% python3 -q
>>> import numpy as np
>>> np.set_printoptions(suppress=True, linewidth=120)
>>> data = np.load("out7.npy")
>>> print(data)
[[ 5  4  1  3]
 [ 3  4  1  5]
 [ 3 16  4  0]]
>>> B = data / np.sqrt((data ** 2).mean(axis=1, keepdims=True))
>>> np.linalg.matrix_rank(B) == np.linalg.matrix_rank(data)
np.True_
>>> np.round(np.linalg.norm(B, axis=1), 4)
array([2., 2., 2.])
>>> data - data.mean(axis=1, keepdims=True)
array([[ 1.75,  0.75, -2.25, -0.25],
       [-0.25,  0.75, -2.25,  1.75],
       [-2.75, 10.25, -1.75, -5.75]])
>>> np.linalg.matrix_rank(data - data.mean(axis=1, keepdims=True))
np.int64(3)
>>> rng = np.random.default_rng(99163)
>>> B = data + rng.integers(-2, 3, (3, 2)) @ rng.integers(-2, 3, (2, 4))
>>> B
array([[ 7,  0,  3,  9],
       [ 2,  6, -3,  5],
       [ 5, 12, 12,  0]])
>>> np.round(np.linalg.svd(B - data, compute_uv=False), 4) + 0
array([11.3407,  6.0323,  0.    ])
>>> np.linalg.matrix_rank(B - data, tol=1e-8)
np.int64(2)
>>> u = np.array([3, 1, 0])
>>> np.convolve(data[1], u)
array([ 9, 15,  7, 16,  5,  0])
>>> np.array([np.convolve(row, u, "same") for row in data])
array([[17,  7, 10,  3],
       [15,  7, 16,  5],
       [51, 28,  4,  0]])
>>> def softmax(z):
...     e = np.exp(z - z.max(axis=-1, keepdims=True))
...     return e / e.sum(axis=-1, keepdims=True)
... 
>>> print(np.round(softmax(10 * data[0]), 4) + 0)
[1. 0. 0. 0.]
>>> np.round(softmax(data[0]), 4)
array([0.6572, 0.2418, 0.012 , 0.0889])
>>> np.round(softmax(data).sum(axis=1), 4)
array([1., 1., 1.])
>>> scores = data @ data.T / np.sqrt(4)
>>> np.round(softmax(scores)[0] @ data, 4) + 0
array([ 3., 16.,  4.,  0.])
>>> np.round(softmax(scores), 4) + 0
array([[0., 0., 1.],
       [0., 0., 1.],
       [0., 0., 1.]])
>>> B = np.array([[6, 9, 8, 3, 1],
...     [2, 7, 3, 7, 6],
...     [2, 4, 7, 6, 1],
...     [6, 2, 0, 2, 4],
...     [4, 8, 8, 4, 6]])
>>> B[-1] = B[0]
>>> J = B + 0.1 * np.eye(5)
>>> J
array([[6.1, 9. , 8. , 3. , 1. ],
       [2. , 7.1, 3. , 7. , 6. ],
       [2. , 4. , 7.1, 6. , 1. ],
       [6. , 2. , 0. , 2.1, 4. ],
       [6. , 9. , 8. , 3. , 1.1]])
>>> w1 = np.array([[3, 3], [5, 9], [3, 0], [0, 2], [2, 3]])
>>> coef = np.array([5, 5])
>>> hid = np.maximum(J @ w1 + coef, 0)
>>> hid.round(4)
array([[ 94.3, 113.3],
       [ 67.5, 106.9],
       [ 54.3,  62. ],
       [ 41. ,  57.2],
       [ 94.2, 113.3]])
>>> (hid > 0).mean(axis=0)
array([1., 1.])
>>> C = np.array([[4, 3], [5, 6]])
>>> w1 @ C
array([[27, 27],
       [65, 69],
       [12,  9],
       [10, 12],
       [23, 24]])
>>> np.round(hid @ C, 4)
array([[943.7, 962.7],
       [804.5, 843.9],
       [527.2, 534.9],
       [450. , 466.2],
       [943.3, 962.4]])
>>> (hid @ C).round(6).argmax(axis=1)
array([1, 1, 1, 1, 1])
>>> U, s, vt = np.linalg.svd(hid)
>>> np.argmax(s[:-1] / (s[1:] + 1e-6)) + 1
np.int64(1)
>>> B = U[:, :1] @ np.diag(s[:1]) @ vt[:1]
>>> B.round(4)
array([[ 90.5725, 116.2053],
       [ 77.3413,  99.2295],
       [ 50.5824,  64.8976],
       [ 43.2288,  55.4629],
       [ 90.5347, 116.1568]])
>>> np.round(np.linalg.norm(hid - B) / np.linalg.norm(hid), 4)
np.float64(0.0568)
>>> print(np.linalg.matrix_rank(hid, rtol=0.05))
2
>>> np.linalg.matrix_rank(B)
np.int64(1)
>>> np.round(np.poly(J), 4)
array([   1.    ,  -23.5   ,   46.3   , -592.49  , 2181.2025, -212.2393])
>>> round(float(np.linalg.det(J[::-1])), 4)
212.2393
>>> K = np.load("layer14.npy")
>>> K
array([[1.   , 0.9  , 0.81 , 0.729],
       [0.9  , 1.   , 0.9  , 0.81 ],
       [0.81 , 0.9  , 1.   , 0.9  ],
       [0.729, 0.81 , 0.9  , 1.   ]])
>>> # symmetric, so the eigenvalues are real
>>> evals, V = np.linalg.eigh(K)
>>> np.round(np.abs(V[:, -1]), 4)
array([0.4874, 0.5123, 0.5123, 0.4874])
>>> (evals > 1e-8).sum(), (evals < -1e-8).sum()
(np.int64(4), np.int64(0))
>>> np.round(evals.sum(), 4), np.trace(K)
(np.float64(4.0), np.float64(4.0))
>>> print(np.round(np.linalg.eigvalsh(K + 3 * np.eye(4)), 4))
[3.0614 3.1024 3.3096 6.5266]
>>> O, r_ = np.linalg.qr(K)
>>> print(r_.round(4))
[[-1.7313 -1.8018 -1.7825 -1.6842]
 [ 0.     -0.1723 -0.2689 -0.2987]
 [ 0.      0.     -0.1628 -0.2274]
 [ 0.      0.      0.      0.1412]]
>>> np.round(O.T @ O, 4) + 0
array([[1., 0., 0., 0.],
       [0., 1., 0., 0.],
       [0., 0., 1., 0.],
       [0., 0., 0., 1.]])
>>> B = np.array([[0, 2], [0, 2], [-2, -1], [-1, -1]])
>>> np.vstack([K, B.T]).shape
(6, 4)
>>> C = np.array([[-0.1, 0.1, -0.2, 0.4]])
>>> arr = np.array([[-6],
...     [-9],
...     [-3],
...     [1],
...     [8],
...     [2],
...     [-7],
...     [7],
...     [-3],
...     [5],
...     [-6],
...     [-7],
...     [2],
...     [3],
...     [5],
...     [9],
...     [1],
...     [1],
...     [6],
...     [-6],
...     [0],
...     [-4],
...     [-8],
...     [2],
...     [7],
...     [1],
...     [-9],
...     [-1],
...     [8],
...     [0],
...     [2]]) @ C + 0.1 * rng.normal(size=(31, 4))
>>> print(arr.round(4))
[[ 0.6185 -0.4979  1.249  -2.4431]
 [ 0.929  -0.9581  1.8443 -3.5126]
 [ 0.5092 -0.3359  0.6046 -1.2039]
 [-0.0799 -0.0417 -0.2711  0.4421]
 [-0.7744  0.8349 -1.5337  3.2169]
 [-0.2598  0.2373 -0.4257  0.7662]
 [ 0.7525 -0.8517  1.34   -2.841 ]
 [-0.7637  0.7119 -1.4591  2.748 ]
 [ 0.1132 -0.3095  0.7492 -1.2076]
 [-0.4706  0.4505 -1.0979  1.8871]
 [ 0.6363 -0.6976  1.3578 -2.3347]
 [ 0.5727 -0.6392  1.3039 -2.7965]
 [ 0.048   0.2616 -0.4103  0.9165]
 [-0.3329  0.3117 -0.7233  1.3535]
 [-0.4713  0.2725 -0.8135  1.9846]
 [-0.7848  0.8878 -1.7902  3.7982]
 [-0.097   0.1154 -0.1678  0.1917]
 [-0.0436  0.1523 -0.1374  0.4068]
 [-0.6958  0.7137 -1.1935  2.407 ]
 [ 0.6833 -0.6461  1.1708 -2.4214]
 [-0.0259  0.1136 -0.1163  0.1481]
 [ 0.3754 -0.2353  0.874  -1.5262]
 [ 0.8321 -0.8444  1.6784 -3.1322]
 [-0.2788  0.1859 -0.4043  0.7815]
 [-0.7196  0.664  -1.2489  2.9757]
 [-0.1823  0.0561 -0.1037  0.3303]
 [ 0.8623 -0.94    1.757  -3.6568]
 [ 0.0869 -0.2661  0.1016 -0.3551]
 [-0.7197  0.7942 -1.6448  3.3388]
 [-0.0459  0.0006  0.047   0.0463]
 [-0.0403  0.1854 -0.4654  0.8418]]
>>> Xc = (arr - arr.mean(axis=0)) / arr.std(axis=0)
>>> np.argwhere(np.abs(Xc) > 2)
array([], shape=(0, 2), dtype=int64)
>>> np.round(Xc.std(axis=0), 4)
array([1., 1., 1., 1.])
>>> coef = np.linalg.lstsq(np.delete(Xc, 3, axis=1), Xc[:, 3])[0]
>>> round(float(1 - np.var(Xc[:, 3] - np.delete(Xc, 3, axis=1) @ coef)), 4)
0.9939
